$ python -q
>>> import numpy as np
>>> np.set_printoptions(precision=3, suppress=True, linewidth=140)
>>> K = np.load("m.npy")
>>> print(K)
[[-0.04  -0.08   0.     0.119 -0.197]
 [ 0.515 -0.363  0.814  0.363 -0.956]
 [ 0.336 -0.675  0.814  0.778 -0.995]
 [-0.558  0.178 -0.793 -0.09   0.874]
 [ 0.129 -0.291  0.397  0.363 -0.8  ]
 [ 0.653 -0.592  0.933  0.629 -0.996]
 [-0.485  0.363 -0.793 -0.371  0.952]
 [ 0.     0.     0.     0.     0.   ]
 [-0.273  0.159 -0.493 -0.149  0.691]
 [-0.523  0.414 -0.834 -0.43   0.97 ]
 [ 0.47  -0.523  0.834  0.585 -0.985]
 [-0.43   0.119 -0.653 -0.05   0.74 ]
 [ 0.02   0.197 -0.119 -0.273  0.537]
 [ 0.282 -0.43   0.653  0.508 -0.947]
 [ 0.207  0.1    0.235 -0.188  0.05 ]
 [ 0.     0.     0.     0.     0.   ]
 [ 0.119 -0.08   0.235  0.08  -0.38 ]
 [-0.119  0.446 -0.493 -0.558  0.929]
 [-0.397  0.04  -0.578  0.05   0.572]
 [-0.485 -0.1   -0.617  0.264  0.336]
 [-0.291  0.197 -0.537 -0.197  0.762]
 [ 0.168  0.02   0.235 -0.07  -0.149]
 [ 0.273  0.159  0.291 -0.282  0.149]
 [ 0.08   0.235 -0.06  -0.336  0.572]]
>>> vec = np.array([-3, 2, 3, 2, 2])
>>> y = K @ vec
>>> print(np.linalg.lstsq(K, y)[0])
[-3.  2.  3.  2.  2.]
>>> print(np.round(np.linalg.pinv(K) @ K, 3) + 0)
[[1. 0. 0. 0. 0.]
 [0. 1. 0. 0. 0.]
 [0. 0. 1. 0. 0.]
 [0. 0. 0. 1. 0.]
 [0. 0. 0. 0. 1.]]
>>> rng = np.random.default_rng(461)
>>> y = y + 0.1 * rng.normal(size=24)
>>> print(y)
[-0.127 -1.137 -0.353  1.088 -0.577 -1.2    1.057 -0.126  0.679  1.031 -0.696  0.908  0.662 -0.666 -0.01   0.05  -0.27   0.467  0.708
  0.536  0.898 -0.465  0.115  0.592]
>>> b, *_ = np.linalg.lstsq(K, y)
>>> print(round(np.linalg.norm(y - K @ b), 3))
0.461
>>> print(b)
[-3.842 -1.88   2.995 -1.104  1.88 ]
>>> print(b.round())
[-4. -2.  3. -1.  2.]
>>> print(np.round(K.T @ (y - K @ b), 3) + 0)
[0. 0. 0. 0. 0.]
>>> vec = np.array([0, -4, 0, 1, -3])
>>> y = K @ vec
>>> b, lr = np.zeros(5), 1 / np.linalg.norm(K, 2) ** 2
>>> for i in range(300):
...     b -= lr * K.T @ (K @ b - y)
...     if i % 50 == 0: print(i, round(np.linalg.norm(K @ b - y), 3))
... 
0 3.327
50 0.129
100 0.106
150 0.102
200 0.099
250 0.096
>>> print(b)
[-0.202 -1.873  0.569  2.552 -2.839]
>>> Y = np.c_[K[:, :3] @ np.array([[0, 1, 2], [0, 0, 5], [3, 3, 5]]), np.array([-1, 2, 1, -3, 0, 1, 2, -1, 2, 0, 3, 2, -1, 1, 3, -3, -1, 2, 1, -1, 0, -1, -3, -1])]
>>> print(Y)
[[ 0.    -0.04  -0.48  -1.   ]
 [ 2.442  2.957  3.285  2.   ]
 [ 2.442  2.778  1.367  1.   ]
 [-2.379 -2.937 -4.191 -3.   ]
 [ 1.191  1.32   0.788  0.   ]
 [ 2.799  3.452  3.011  1.   ]
 [-2.379 -2.864 -3.12   2.   ]
 [ 0.     0.     0.    -1.   ]
 [-1.479 -1.752 -2.216  2.   ]
 [-2.502 -3.025 -3.146  0.   ]
 [ 2.502  2.972  2.495  3.   ]
 [-1.959 -2.389 -3.53   2.   ]
 [-0.357 -0.337  0.43  -1.   ]
 [ 1.959  2.241  1.679  1.   ]
 [ 0.705  0.912  2.089  3.   ]
 [ 0.     0.     0.    -3.   ]
 [ 0.705  0.824  1.013 -1.   ]
 [-1.479 -1.598 -0.473  2.   ]
 [-1.734 -2.131 -3.484  1.   ]
 [-1.851 -2.336 -4.555 -1.   ]
 [-1.611 -1.902 -2.282  0.   ]
 [ 0.705  0.873  1.611 -1.   ]
 [ 0.873  1.146  2.796 -3.   ]
 [-0.18  -0.1    1.035 -1.   ]]
>>> print(np.linalg.norm(np.linalg.qr(K)[0].T @ Y, axis=0) ** 2 / ((Y ** 2).sum(axis=0) + 1e-12))
[1.    1.    1.    0.134]
>>> print(np.linalg.matrix_rank(np.c_[K, Y]))
6
>>> basis = K[[16, 17]].astype(float)
>>> for _ in range(5):
...     idx = np.linalg.norm(K[:, None] - basis, axis=-1).argmin(axis=1)
...     basis = np.array([K[idx == j].mean(axis=0) for j in range(2)])
... 
>>> print(idx)
[0 0 0 1 0 0 1 0 1 1 0 1 1 0 0 0 0 1 1 1 1 0 0 1]
>>> print(np.bincount(idx))
[13 11]
>>> print(np.abs(basis[1] - basis[0]).argmax())
4
>>> print(basis)
[[ 0.239 -0.212  0.419  0.222 -0.477]
 [-0.315  0.204 -0.543 -0.195  0.721]]
>>> idx = K[:, 3] > np.median(K[:, 3])
>>> u = K[idx].mean(axis=0) - K[~idx].mean(axis=0)
>>> print(u)
[ 0.293 -0.473  0.625  0.561 -1.035]
>>> print(np.round((((K - K.mean(axis=0)) @ u > 0) == idx).mean(), 3))
0.833
>>> mat = np.array([[2, 3, 2, 3, 2],
...     [1, 3, 2, 1, 3],
...     [0, 2, 0, 2, 1],
...     [2, 3, 0, 1, 3],
...     [2, 1, 2, 1, 0],
...     [1, 3, 3, 2, 3],
...     [1, 0, 3, 2, 0]])
>>> mat[:, 1] = 4 * mat[:, 4]
>>> print(mat)
[[ 2  8  2  3  2]
 [ 1 12  2  1  3]
 [ 0  4  0  2  1]
 [ 2 12  0  1  3]
 [ 2  0  2  1  0]
 [ 1 12  3  2  3]
 [ 1  0  3  2  0]]
>>> u = np.array([-4, 2, -4])
>>> print(np.cross(mat[6, :3], mat[2, :3]))
[-12   0   4]
>>> print(np.convolve(mat[6], u))
[ -4   2 -16  -2  -8  -8   0]
>>> print(np.polyval(u, mat[6]))
[ -6  -4 -34 -16  -4]
>>> mat[7]
Traceback (most recent call last):
  File "<python-input-42>", line 1, in <module>
    mat[7]
    ~~~^^^
IndexError: index 7 is out of bounds for axis 0 with size 7
>>> print(mat.sum(axis=1))
[17 19  7 18  5 21  6]
>>> print(np.round(np.linalg.norm(mat), 3))
24.759
>>> print(np.count_nonzero(mat))
28
>>> print(np.unravel_index(np.abs(mat).argmax(), mat.shape))
(np.int64(1), np.int64(1))
>>> print(np.linalg.matrix_rank(mat))
4
>>> U, sigma, VT = np.linalg.svd(mat)
>>> print(sigma.round(3) + 0)
[24.029  5.229  2.125  1.94   0.   ]
>>> Y = U[:, :4] @ np.diag(sigma[:4]) @ VT[:4]
>>> print(round(np.linalg.norm(mat - Y) / np.linalg.norm(mat), 3))
0.0
>>> print(Y.round(3) + 0)
[[ 2.  8.  2.  3.  2.]
 [ 1. 12.  2.  1.  3.]
 [ 0.  4.  0.  2.  1.]
 [ 2. 12.  0.  1.  3.]
 [ 2.  0.  2.  1.  0.]
 [ 1. 12.  3.  2.  3.]
 [ 1.  0.  3.  2.  0.]]
>>> print(np.linalg.matrix_rank(Y))
4
>>> F = np.load("w.npy")
>>> print(F)
[[  0 -11   3   6 -14   6  -1   3 -12   6]
 [ 11   0  -1 -10   4  -2  -4  -6  12  11]
 [ -3   1   0  -3 -10 -10   9   6 -16  11]
 [ -6  10   3   0  -6  13   1  11 -12   5]
 [ 14  -4  10   6   0   5   2  -2  -1 -12]
 [ -6   2  10 -13  -5   0  -7  -1  -2   1]
 [  1   4  -9  -1  -2   7   0  -2  -4  10]
 [ -3   6  -6 -11   2   1   2   0  -5  -1]
 [ 12 -12  16  12   1   2   4   5   0  -3]
 [ -6 -11 -11  -5  12  -1 -10   1   3   0]]
>>> Y = F / np.linalg.norm(F, axis=1, keepdims=True)
>>> C2 = Y @ Y.T
>>> print((np.abs(C2) > 0.9).astype(int))
[[1 0 0 0 0 0 0 0 0 0]
 [0 1 0 0 0 0 0 0 0 0]
 [0 0 1 0 0 0 0 0 0 0]
 [0 0 0 1 0 0 0 0 0 0]
 [0 0 0 0 1 0 0 0 0 0]
 [0 0 0 0 0 1 0 0 0 0]
 [0 0 0 0 0 0 1 0 0 0]
 [0 0 0 0 0 0 0 1 0 0]
 [0 0 0 0 0 0 0 0 1 0]
 [0 0 0 0 0 0 0 0 0 1]]
>>> print(round(float(np.degrees(np.arccos(np.clip(C2[1, 9], -1, 1)))), 3))
78.117
>>> print(C2[1])
[-0.389  1.    -0.263 -0.464 -0.122  0.118  0.21   0.027 -0.129  0.206]
